$ ipython --no-banner

In [1]: import numpy as np

In [2]: np.set_printoptions(precision=2, suppress=True, linewidth=100)

In [3]: feats = np.loadtxt("case9.csv", delimiter=",")

In [4]: feats
Out[4]: 
array([[ 5.,  5.,  5.,  5.,  5.,  5.,  5.,  5.],
       [ 5., 10., 10., 10., 10., 10., 10., 10.],
       [ 5., 10., 15., 15., 15., 15., 15., 15.],
       [ 5., 10., 15., 20., 20., 20., 20., 20.],
       [ 5., 10., 15., 20., 25., 25., 25., 25.],
       [ 5., 10., 15., 20., 25., 30., 30., 30.],
       [ 5., 10., 15., 20., 25., 30., 35., 35.],
       [ 5., 10., 15., 20., 25., 30., 35., 40.]])

In [5]: Y = np.array([[2, 5, 3],
   ...:     [-3, -1, 7],
   ...:     [5, 5, 2],
   ...:     [-5, 2, 4],
   ...:     [-8, 1, -4],
   ...:     [-1, 9, 8],
   ...:     [0, -1, 1],
   ...:     [6, 5, -6]])

In [6]: np.vstack([feats, Y.T]).shape
Out[6]: (11, 8)

In [7]: feats @ Y
Out[7]: 
array([[ -20.,  125.,   75.],
       [ -50.,  225.,  135.],
       [ -65.,  330.,  160.],
       [-105.,  410.,  175.],
       [-120.,  480.,  170.],
       [ -95.,  545.,  185.],
       [ -65.,  565.,  160.],
       [ -35.,  590.,  130.]])

In [8]: np.einsum("ik,kj->ij", feats, Y)
Out[8]: 
array([[ -20.,  125.,   75.],
       [ -50.,  225.,  135.],
       [ -65.,  330.,  160.],
       [-105.,  410.,  175.],
       [-120.,  480.,  170.],
       [ -95.,  545.,  185.],
       [ -65.,  565.,  160.],
       [ -35.,  590.,  130.]])

In [9]: Y.T @ feats.T
Out[9]: 
array([[ -20.,  -50.,  -65., -105., -120.,  -95.,  -65.,  -35.],
       [ 125.,  225.,  330.,  410.,  480.,  545.,  565.,  590.],
       [  75.,  135.,  160.,  175.,  170.,  185.,  160.,  130.]])

In [10]: np.einsum("ij,ij->i", feats, feats)
Out[10]: array([ 200.,  725., 1475., 2350., 3250., 4075., 4725., 5100.])

In [11]: np.einsum("ik,kj->ji", feats, Y)
Out[11]: 
array([[ -20.,  -50.,  -65., -105., -120.,  -95.,  -65.,  -35.],
       [ 125.,  225.,  330.,  410.,  480.,  545.,  565.,  590.],
       [  75.,  135.,  160.,  175.,  170.,  185.,  160.,  130.]])

In [12]: np.linalg.matrix_rank(feats @ Y)
Out[12]: np.int64(3)

In [13]: x0 = np.ones(8)

In [14]: for _ in range(5):
    ...:     x0 = feats @ x0
    ...:     x0 /= np.linalg.norm(x0)
    ...:     print(round(x0 @ feats @ x0, 2))
    ...: 
146.64
146.82
146.83
146.83
146.83

In [15]: round(float(np.linalg.eigvalsh(feats)[-1]), 2)
Out[15]: 146.83

In [16]: rng = np.random.default_rng(16135)

In [17]: z = rng.permutation(8)

In [18]: z
Out[18]: array([4, 3, 7, 1, 6, 2, 0, 5])

In [19]: Y = feats[z][:, z]

In [20]: np.sort(np.abs(np.linalg.eigvals(Y)))
Out[20]: array([  1.29,   1.44,   1.73,   2.29,   3.44,   6.29,  16.69, 146.83])

In [21]: np.trace(Y)
Out[21]: np.float64(180.0)

In [22]: Y
Out[22]: 
array([[25., 20., 25., 10., 25., 15.,  5., 25.],
       [20., 20., 20., 10., 20., 15.,  5., 20.],
       [25., 20., 40., 10., 35., 15.,  5., 30.],
       [10., 10., 10., 10., 10., 10.,  5., 10.],
       [25., 20., 35., 10., 35., 15.,  5., 30.],
       [15., 15., 15., 10., 15., 15.,  5., 15.],
       [ 5.,  5.,  5.,  5.,  5.,  5.,  5.,  5.],
       [25., 20., 30., 10., 30., 15.,  5., 30.]])

In [23]: arr = np.load("x.npy")

In [24]: arr
Out[24]: 
array([[6, 9, 2, 7],
       [1, 1, 0, 9],
       [2, 7, 5, 7],
       [0, 0, 0, 0]])

In [25]: r = np.linalg.matrix_rank(arr)

In [26]: r
Out[26]: np.int64(3)

In [27]: null = np.linalg.svd(arr)[2][r:].T

In [28]: np.round(arr @ null, 2) + 0
Out[28]: 
array([[0.],
       [0.],
       [0.],
       [0.]])

In [29]: np.round(null @ null.T, 2) + 0
Out[29]: 
array([[ 0.44, -0.36,  0.34, -0.01],
       [-0.36,  0.3 , -0.28,  0.01],
       [ 0.34, -0.28,  0.27, -0.01],
       [-0.01,  0.01, -0.01,  0.  ]])

In [30]: null[:, 0] / null[np.abs(null[:, 0]).round(6).argmax(), 0]
Out[30]: array([ 1.  , -0.83,  0.78, -0.02])

In [31]: np.linalg.matrix_rank(arr.T @ arr), np.linalg.matrix_rank(arr @ arr.T)
Out[31]: (np.int64(3), np.int64(3))

In [32]: [int(np.linalg.matrix_rank(arr[:i])) for i in range(1, len(arr) + 1)]
Out[32]: [1, 2, 3, 3]

In [33]: [int(np.linalg.matrix_rank(arr[:, :j + 1])) for j in range(4)]
Out[33]: [1, 2, 3, 3]

In [34]: null.shape
Out[34]: (4, 1)

In [35]: [int(np.linalg.matrix_rank(np.delete(arr, i, axis=0))) for i in range(4)]
Out[35]: [2, 2, 2, 3]

In [36]: Uu, s, Vt = np.linalg.svd(arr)

In [37]: V = Vt[:(s > 1e-8).sum()]

In [38]: x0 = arr[0] + 3 * arr[3] + rng.integers(2) * np.eye(4)[3]

In [39]: x0
Out[39]: array([6., 9., 2., 8.])

In [40]: np.allclose(V.T @ V @ x0, x0)
Out[40]: False

In [41]: np.linalg.matrix_rank(np.vstack([arr, x0]))
Out[41]: np.int64(4)

In [42]: P = np.triu(np.array([[2, 2, 2, 0], [0, -1, 1, -2], [-1, 3, 0, -1], [1, -2, 1, 1]]), 1) + np.eye(4)

In [43]: Y = P @ arr @ np.linalg.inv(P)

In [44]: np.linalg.matrix_rank(Y)
Out[44]: np.int64(3)

In [45]: np.trace(Y), np.trace(arr)
Out[45]: (np.float64(12.0), np.int64(12))

In [46]: np.poly(Y)
Out[46]: array([  1., -12.,  28.,   5.,   0.])

In [47]: Uu, s, Vt = np.linalg.svd(arr, full_matrices=False)

In [48]: np.round(Uu.T @ Uu, 2) + 0
Out[48]: 
array([[1., 0., 0., 0.],
       [0., 1., 0., 0.],
       [0., 0., 1., 0.],
       [0., 0., 0., 1.]])

In [49]: np.allclose(Uu * s @ Vt, arr)
Out[49]: True

In [50]: np.abs(Uu[:, 0]).round(6).argmax()
Out[50]: np.int64(0)

In [51]: round(np.sqrt((s ** 2).sum()), 2), round(float(np.linalg.norm(arr)), 2)
Out[51]: (np.float64(19.49), 19.49)

In [52]: np.round(Vt @ Vt.T, 2) + 0
Out[52]: 
array([[1., 0., 0., 0.],
       [0., 1., 0., 0.],
       [0., 0., 1., 0.],
       [0., 0., 0., 1.]])

In [53]: f = np.array([0, 2])

In [54]: np.convolve(arr[1], f)
Out[54]: array([ 0,  2,  2,  0, 18])

In [55]: np.polyval(f, arr[1])
Out[55]: array([2, 2, 2, 2])

In [56]: K = np.loadtxt("m.csv", delimiter=",")

In [57]: K
Out[57]: 
array([[ 0.8, -0.1, -1.1,  1.2],
       [-0.6,  0.8,  0. , -1.5],
       [-2. ,  0.6,  0. ,  0.3],
       [-0.6,  1.3,  0.5,  0.7],
       [-1.1, -0.7, -0.1,  1. ],
       [ 0.4, -0.6,  0. , -0.6],
       [-1.4, -1.9,  1.3, -0.3],
       [-0.5, -0.2,  0.1, -0.8],
       [-0.4,  0.4, -2. , -1. ],
       [ 1.4, -1.1, -1.8,  0.2],
       [ 0. , -0.5,  2.6, -0.7],
       [ 0.3, -0.8,  0.5, -1.2],
       [ 0. ,  0.5,  0. ,  0.3],
       [ 0.1, -0.2, -0.7,  0.4],
       [ 0.1,  0.6,  0.3, -0.8],
       [ 1.3, -1.3, -0.3,  1.6],
       [-1.5,  1. ,  0.7, -1.3],
       [-0.1,  0.2,  1.2, -0.3],
       [ 0. ,  1.8, -0.7, -0.7],
       [-1. ,  7. ,  7. ,  2. ],
       [ 1.1, -0.8, -0.4,  0.6],
       [ 0.1,  0.7, -0.5, -0.4],
       [ 0.1,  0.4, -0.4, -0.3],
       [-0.1,  0.8, -0.3,  1. ],
       [-1.4,  0.3, -1.1,  0.7],
       [-0.4, -0.4,  0.9,  1. ],
       [ 1.1,  0.5,  0.7,  1.7],
       [ 0.6,  0.8,  0.4, -0.6],
       [ 0.8,  1.1,  0.5, -0.1]])

In [58]: C2 = np.cov(K, rowvar=False)

In [59]: np.argwhere(np.triu(np.abs(np.corrcoef(K.T)) > 0.8, 1))
Out[59]: array([], shape=(0, 2), dtype=int64)

In [60]: np.median(K, axis=0)
Out[60]: array([ 0. ,  0.4,  0. , -0.1])

In [61]: np.linalg.eigvalsh(C2)[::-1]
Out[61]: array([4.19, 0.97, 0.85, 0.56])

In [62]: K.std(axis=0)
Out[62]: array([0.86, 1.51, 1.57, 0.93])

In [63]: np.argsort(-K.std(axis=0).round(6), kind="stable")
Out[63]: array([2, 1, 3, 0])

In [64]: x0 = np.array([1, 1, 0, 2])

In [65]: target = K @ x0

In [66]: try:
    ...:     np.linalg.solve(K, target)
    ...: except np.linalg.LinAlgError as e:
    ...:     print(e)
    ...: 
Last 2 dimensions of the array must be square

In [67]: np.round(np.linalg.lstsq(K, target)[0], 2) + 0
Out[67]: array([1., 1., 0., 2.])

In [68]: np.round(np.linalg.pinv(K) @ K, 2) + 0
Out[68]: 
array([[1., 0., 0., 0.],
       [0., 1., 0., 0.],
       [0., 0., 1., 0.],
       [0., 0., 0., 1.]])

In [69]: target = target + 0.02 * rng.normal(size=29)

In [70]: target
Out[70]: 
array([ 3.13, -2.81, -0.8 ,  2.08,  0.22, -1.39, -3.85, -2.31, -1.96,  0.71, -1.93, -2.89,  1.14,
        0.71, -0.91,  3.2 , -3.08, -0.48,  0.42, 10.  ,  1.47,  0.05, -0.08,  2.69,  0.34,  1.22,
        4.99,  0.22,  1.69])

In [71]: coef, *_ = np.linalg.lstsq(K, target)

In [72]: [round(float(np.linalg.norm(np.linalg.solve(K.T @ K + lam * np.eye(4), K.T @ target))), 2) for lam in (0, 1, 10, 100)]
Out[72]: [2.45, 2.37, 1.84, 0.66]

In [73]: coef.round(2) + 0
Out[73]: array([0.99, 1.  , 0.  , 2.  ])

In [74]: coef.round()
Out[74]: array([ 1.,  1., -0.,  2.])

In [75]: Z = K[[22, 24]].astype(float)

In [76]: for _ in range(6):
    ...:     z = np.linalg.norm(K[:, None] - Z, axis=-1).argmin(axis=1)
    ...:     Z = np.array([K[z == j].mean(axis=0) for j in range(2)])
    ...: 

In [77]: z
Out[77]: array([0, 0, 1, 0, 1, 0, 1, 0, 0, 0, 0, 0, 0, 0, 0, 0, 0, 0, 0, 0, 0, 0, 0, 0, 1, 1, 0, 0, 0])

In [78]: np.abs(Z[1] - Z[0]).argmax()
Out[78]: np.int64(0)

In [79]: Z[1] - Z[0]
Out[79]: array([-1.4 , -0.93, -0.06,  0.57])

In [80]: d = np.linalg.norm(K[:, None] - K[None], axis=-1)

In [81]: d.mean(axis=1).argmax()
Out[81]: np.int64(19)

In [82]: d[11].round(6).argsort(kind="stable")[:4]
Out[82]: array([11,  5,  7, 14])

In [83]: d.shape
Out[83]: (29, 29)

In [84]: np.unravel_index(d.round(6).argmax(), d.shape)
Out[84]: (np.int64(9), np.int64(19))

In [85]: data = np.loadtxt("data.csv", delimiter=",")

In [86]: data
Out[86]: 
array([[ 5., -5.,  4., -5.,  2., -2.,  6.,  0.],
       [-5.,  5., -4.,  5., -2.,  2., -6.,  0.],
       [ 4., -4.,  4., -4.,  2., -4.,  4., -2.],
       [-5.,  5., -4.,  5., -2.,  2., -6.,  0.],
       [ 2., -2.,  2., -2.,  1., -2.,  2., -1.],
       [-2.,  2., -4.,  2., -2.,  8.,  0.,  6.],
       [ 6., -6.,  4., -6.,  2.,  0.,  8.,  2.],
       [ 0.,  0., -2.,  0., -1.,  6.,  2.,  5.]])

In [87]: T = np.stack([K, -3 * K, K[::-1]])

In [88]: (T @ K.T).shape
Out[88]: (3, 29, 29)

In [89]: np.linalg.matrix_rank(T.reshape(3, -1))
Out[89]: np.int64(2)

In [90]: np.linalg.matrix_rank(T)
Out[90]: array([4, 4, 4])

In [91]: np.einsum("bij,cij->bc", T, T)
Out[91]: 
array([[ 189.55, -568.65,  -42.26],
       [-568.65, 1705.95,  126.78],
       [ -42.26,  126.78,  189.55]])

In [92]: np.linalg.norm(T, axis=(1, 2))
Out[92]: array([13.77, 41.3 , 13.77])
